% python3 -q
>>> import numpy as np
>>> np.set_printoptions(precision=3, suppress=True, linewidth=160, legacy="1.25")
>>> rng = np.random.default_rng(40480)
>>> K = rng.normal(size=(27, 3)) + 10 * np.array([2, -2, 0])
>>> K
array([[ 21.19 , -21.056,  -0.181],
       [ 19.953, -18.983,  -0.327],
       [ 19.983, -20.761,   0.851],
       [ 20.885, -17.86 ,  -2.376],
       [ 21.301, -19.428,   1.129],
       [ 18.792, -19.779,   0.348],
       [ 20.052, -20.093,   1.153],
       [ 20.475, -20.834,   2.106],
       [ 20.711, -19.763,  -3.095],
       [ 20.926, -19.369,  -0.873],
       [ 19.787, -21.025,  -0.832],
       [ 18.237, -18.541,   1.043],
       [ 20.683, -20.339,   0.736],
       [ 17.965, -19.837,   0.518],
       [ 19.831, -19.166,  -1.115],
       [ 20.777, -20.259,  -0.571],
       [ 20.985, -21.499,  -0.99 ],
       [ 18.167, -19.621,   0.097],
       [ 19.554, -18.989,   0.658],
       [ 20.941, -20.108,   0.269],
       [ 21.454, -19.802,  -0.912],
       [ 17.937, -20.398,   1.349],
       [ 20.457, -18.485,   0.77 ],
       [ 21.641, -19.471,   0.269],
       [ 19.945, -19.893,   0.33 ],
       [ 20.545, -21.169,   0.426],
       [ 20.701, -21.086,  -0.387]])
>>> d = np.linalg.norm(K[:, None] - K[None], axis=-1)
>>> d.shape
(27, 27)
>>> np.unravel_index(d.round(6).argmax(), d.shape)
(3, 7)
>>> (d + 1e9 * np.eye(27)).round(6).argmin(axis=1)
array([26, 14,  6,  8, 23, 17,  2,  6,  3, 20, 26, 13, 19, 17,  1, 26, 26, 13, 24, 12,  9, 13, 18,  4,  6,  2,  0])
